$ python3 -q
>>> import numpy as np
>>> from numpy import linalg as LA
>>> np.set_printoptions(suppress=True, linewidth=200)
>>> W0 = np.load("run3.npy")
>>> print(W0)
[[0 0 1]
 [1 0 0]
 [0 1 0]]
>>> # columns are unit length and at right angles
>>> np.round(np.sort(np.abs(LA.eigvals(W0))), 2)
array([1., 1., 1.])
>>> print(np.round(LA.det(W0), 2))
1.0
>>> assert W0 == W0.T
Traceback (most recent call last):
  File "<python-input-8>", line 1, in <module>
    assert W0 == W0.T
           ^^^^^^^^^^
ValueError: The truth value of an array with more than one element is ambiguous. Use a.any() or a.all()
>>> print((W0 - W0.T) / 2)
[[ 0.  -0.5  0.5]
 [ 0.5  0.  -0.5]
 [-0.5  0.5  0. ]]
>>> J = np.load("m.npy")
>>> J
array([[ -3,  -1,   3],
       [  0,  -3,   4],
       [  0,  -6,   6],
       [  3,  -8,   6],
       [  3,  -9,   9],
       [  5, -11,   6],
       [  8, -10,   5],
       [ 11,  -7,   7],
       [  9,  -6,   8],
       [ 10,  -4,   5],
       [ 13,  -5,   2],
       [ 15,  -4,   0],
       [ 14,  -4,  -1]])
>>> cen = J - J.mean(axis=0)
>>> vecs = LA.svd(cen)[2][:2]
>>> out = cen - cen @ vecs.T @ vecs
>>> LA.norm(out, axis=1).round(6).argmax()
np.int64(8)
>>> print(np.round((cen @ vecs.T).std(axis=0), 2))
[5.79 3.41]
>>> np.round(np.cov(cen @ vecs.T, rowvar=False), 2) + 0
array([[36.38,  0.  ],
       [ 0.  , 12.59]])
>>> t = np.radians(72)
>>> r_ = np.eye(3)
>>> r_[2, 2] = r_[1, 1] = np.cos(t)
>>> r_[2, 1], r_[1, 2] = -np.sin(t), np.sin(t)
>>> r_.round(2)
array([[ 1.  ,  0.  ,  0.  ],
       [ 0.  ,  0.31,  0.95],
       [ 0.  , -0.95,  0.31]])
>>> out = W0 @ r_.T
>>> np.allclose(W0 @ W0.T, out @ out.T)
True
>>> np.round(LA.svd(W0, compute_uv=False), 2), np.round(LA.svd(out, compute_uv=False), 2)
(array([1., 1., 1.]), array([1., 1., 1.]))
>>> np.allclose(LA.norm(W0, axis=1), LA.norm(out, axis=1))
True
>>> q, r_ = LA.qr(J)
>>> np.trace(q @ q.T)
np.float64(3.0)
>>> np.round(np.abs(np.diag(r_)), 2)
array([31.75, 16.91,  7.91])
>>> print(round(abs(r_[0, 0]), 2), round(float(LA.norm(J[:, 0])), 2))
31.75 31.75
>>> print(np.round(q.T @ q, 2) + 0)
[[1. 0. 0.]
 [0. 1. 0.]
 [0. 0. 1.]]
>>> rng = np.random.default_rng(42)
>>> lab = rng.permutation(3)
>>> out = J[:, lab] * rng.choice([-1, 1], 3)
>>> print(out)
[[  3   1   3]
 [  4   3   0]
 [  6   6   0]
 [  6   8  -3]
 [  9   9  -3]
 [  6  11  -5]
 [  5  10  -8]
 [  7   7 -11]
 [  8   6  -9]
 [  5   4 -10]
 [  2   5 -13]
 [  0   4 -15]
 [ -1   4 -14]]
>>> U, _, VT = LA.svd(J.T @ out)
>>> np.round(U @ VT, 2) + 0
array([[ 0.,  0., -1.],
       [ 0., -1.,  0.],
       [ 1.,  0.,  0.]])
>>> lab = out[:, 1] > np.median(out[:, 1])
>>> f = out[lab].mean(axis=0) - out[~lab].mean(axis=0)
>>> np.argsort(-np.abs(f).round(6), kind="stable")
array([1, 0, 2])
>>> ((out - out.mean(axis=0)) @ f > 0).astype(int)
array([0, 0, 1, 1, 1, 1, 1, 1, 1, 0, 0, 0, 0])
>>> E = np.loadtxt("mat.csv", delimiter=",")
>>> E.round(2)
array([[-1.34,  1.83,  2.76,  1.8 ],
       [ 2.68, -1.73,  1.02,  2.18],
       [-1.64, -2.89,  1.89, -1.17],
       [-2.08, -1.13, -1.94,  2.57]])
>>> out = np.array([[5, 1, 5], [8, 0, 8], [2, 8, 4], [1, 5, 9]])
>>> LA.matrix_rank(np.vstack([E, out.T]))
np.int64(4)
>>> np.round(E @ out, 2)
array([[ 15.25,  29.75,  35.17],
       [  3.76,  21.79,  23.27],
       [-28.74,   7.59, -34.36],
       [-20.77,  -4.75,  -4.08]])
>>> out @ E
Traceback (most recent call last):
  File "<python-input-47>", line 1, in <module>
    out @ E
    ~~~~^~~
ValueError: matmul: Input operand 1 has a mismatch in its core dimension 0, with gufunc signature (n?,k),(k,m?)->(n?,m?) (size 4 is different from 3)
>>> lab = rng.permutation(4)
>>> print(lab)
[3 0 1 2]
>>> out = E[lab][:, lab]
>>> round(float(LA.det(out)), 2), round(float(LA.det(E[lab])), 2)
(-256.0, 256.0)
>>> np.round(np.trace(out), 2)
np.float64(1.39)
>>> np.allclose(out, E)
False
>>> np.round(np.diag(out), 2)
array([ 2.57, -1.34, -1.73,  1.89])
>>> print(np.round(np.sort(np.abs(LA.eigvals(out))), 2))
[4. 4. 4. 4.]
>>> f = np.array([2, 1, 0, -2])
>>> out = E + np.outer(f, np.eye(4)[1])
>>> print(LA.matrix_rank(LA.inv(out) - LA.inv(E), tol=1e-8))
1
>>> LA.matrix_rank(out - E)
np.int64(1)
>>> np.round(np.sort(np.abs(LA.eigvals(E))), 2)
array([4., 4., 4., 4.])
>>> print(np.round(LA.det(E), 2))
-256.0
>>> round(float(np.trace(E)), 2)
1.39
>>> out = np.array([[2, -4, -3], [-3, 1, 0]])
>>> basis = np.kron(out, E)
>>> np.round(LA.norm(basis, 2), 2), round(LA.norm(out, 2) * LA.norm(E, 2), 2)
(np.float64(23.08), np.float64(23.08))
>>> basis.shape
(8, 12)
>>> print(LA.matrix_rank(basis))
8
>>> mat = np.loadtxt("block7.csv", delimiter=",")
>>> print(mat)
[[-2.  0.  0.]
 [ 2.  0.  0.]
 [-6.  0.  0.]]
>>> lab = rng.permutation(3)
>>> lab
array([2, 0, 1])
>>> out = mat[lab][:, lab]
>>> print(np.round(np.sort(np.abs(LA.eigvals(out))), 2))
[0. 0. 2.]
>>> np.diag(out)
array([ 0., -2.,  0.])
>>> round(LA.det(2 * mat), 2), round(LA.det(mat), 2)
(np.float64(0.0), np.float64(0.0))
>>> print(LA.matrix_rank(mat, rtol=0.1))
1
>>> P = np.triu(np.array([[1, 2, 1], [2, 1, 2], [0, 0, 2]]), 1) + np.eye(3)
>>> out = P @ mat @ LA.inv(P)
>>> P @ mat - mat @ P
array([[ -2.,   4.,   2.],
       [-12.,  -4.,  -2.],
       [  0.,  12.,   6.]])
>>> print(LA.matrix_rank(out))
1
